$ ipython --no-banner

In [1]: import numpy as np

In [2]: from numpy import linalg as LA

In [3]: np.set_printoptions(precision=3, suppress=True, linewidth=140)

In [4]: F = np.loadtxt("x.csv", delimiter=",")

In [5]: F
Out[5]: 
array([[ 2.544, -1.484, -0.701, -1.728,  0.028, -0.305,  1.19 , -0.453, -1.734,  1.118, -0.898],
       [-1.009,  2.001, -0.947,  3.348, -2.223, -2.08 ,  1.321, -0.795, -2.585, -1.496,  0.049],
       [ 1.015, -0.197, -0.856, -1.762, -0.643, -0.228,  1.285,  2.927,  3.821,  0.637,  2.941],
       [-1.814,  0.506, -1.011,  1.024, -0.839, -0.174,  0.346, -1.45 , -4.476,  0.958, -1.626],
       [ 0.241, -2.091,  0.937, -5.147,  1.638,  4.154, -3.075,  2.073,  3.558,  3.626,  2.462],
       [ 3.568, -1.833, -0.999, -2.191,  0.524, -1.011,  2.89 ,  0.569, -1.008,  0.886, -0.824],
       [ 2.086,  0.408, -0.84 , -0.623, -0.292, -0.891,  1.976,  1.916,  3.698, -1.501,  1.496],
       [ 0.429, -1.934,  3.132, -4.264,  1.128,  5.149, -4.066, -1.276,  0.611,  1.945, -0.277],
       [-1.169,  1.079,  0.669, -0.642, -0.652,  0.541, -1.331, -0.074,  2.012, -0.476,  1.516],
       [-0.27 , -2.323,  0.994, -2.494,  2.193,  0.73 , -2.372, -3.689, -5.39 ,  1.594, -4.144],
       [-2.781,  3.12 ,  0.754,  4.287, -2.213, -3.863,  1.038, -4.349, -3.882, -4.019, -3.341],
       [ 2.747, -0.42 ,  0.657, -0.593, -0.382,  0.694,  1.838,  2.05 ,  5.533, -1.721,  2.152],
       [ 3.178, -2.324,  1.74 , -4.705,  0.458, -0.517,  1.922, -1.051, -1.414,  1.067, -1.366],
       [ 1.515, -0.262,  0.03 ,  1.379,  0.458, -0.025,  2.15 ,  0.089, -1.32 ,  0.045, -0.593],
       [ 3.847, -5.274, -0.851, -8.683,  2.924,  5.57 , -2.247,  4.584,  0.79 ,  7.186,  2.678],
       [-0.979,  2.509, -0.262,  4.738, -3.038, -1.491,  1.815, -0.917, -1.374, -2.356, -0.406],
       [-2.289,  3.179,  1.101,  4.798, -2.364, -0.231,  1.146,  0.792,  1.065, -2.347,  1.644],
       [-1.832,  0.209,  0.104,  0.956,  0.407, -0.531, -1.467, -2.82 , -2.132, -0.308, -3.374],
       [-0.679, -0.318,  3.385, -1.084, -0.706,  3.804, -2.652, -2.037,  0.657,  0.418, -1.227],
       [ 1.79 , -1.544,  1.313, -0.895,  1.256,  3.241,  0.028,  0.028, -0.115,  1.577, -0.731]])

In [6]: vec = np.array([5, -3, -4, 0, 0, -1, -4, 3, -5, -4, 2])

In [7]: rhs = F @ vec

In [8]: np.round(LA.pinv(F) @ F, 3) + 0
Out[8]: 
array([[1., 0., 0., 0., 0., 0., 0., 0., 0., 0., 0.],
       [0., 1., 0., 0., 0., 0., 0., 0., 0., 0., 0.],
       [0., 0., 1., 0., 0., 0., 0., 0., 0., 0., 0.],
       [0., 0., 0., 1., 0., 0., 0., 0., 0., 0., 0.],
       [0., 0., 0., 0., 1., 0., 0., 0., 0., 0., 0.],
       [0., 0., 0., 0., 0., 1., 0., 0., 0., 0., 0.],
       [0., 0., 0., 0., 0., 0., 1., 0., 0., 0., 0.],
       [0., 0., 0., 0., 0., 0., 0., 1., 0., 0., 0.],
       [0., 0., 0., 0., 0., 0., 0., 0., 1., 0., 0.],
       [0., 0., 0., 0., 0., 0., 0., 0., 0., 1., 0.],
       [0., 0., 0., 0., 0., 0., 0., 0., 0., 0., 1.]])

In [9]: print(np.round(LA.solve(F.T @ F, F.T @ rhs), 3) + 0)
[ 5. -3. -4.  0.  0. -1. -4.  3. -5. -4.  2.]

In [10]: rng = np.random.default_rng(52)

In [11]: rhs = rhs + 0.3 * rng.normal(size=20)

In [12]: rhs
Out[12]: 
array([ 16.316,   6.231,  -2.831,   3.164,  -9.178,  18.541,   1.864,  -8.629, -12.662,  11.793, -10.911,  -5.709,   6.042,   4.677,
        28.692,  -4.616, -20.323,  -7.19 , -22.609,  -1.831])

In [13]: c, *_ = LA.lstsq(F, rhs)

In [14]: [round(float(LA.norm(LA.solve(F.T @ F + lam * np.eye(11), F.T @ rhs))), 2) for lam in (0, 1, 10, 100)]
Out[14]: [11.22, 8.37, 4.77, 2.55]

In [15]: round(LA.norm(rhs - F @ c), 3)
Out[15]: np.float64(0.672)

In [16]: np.round(F.T @ (rhs - F @ c), 3) + 0
Out[16]: array([0., 0., 0., 0., 0., 0., 0., 0., 0., 0., 0.])
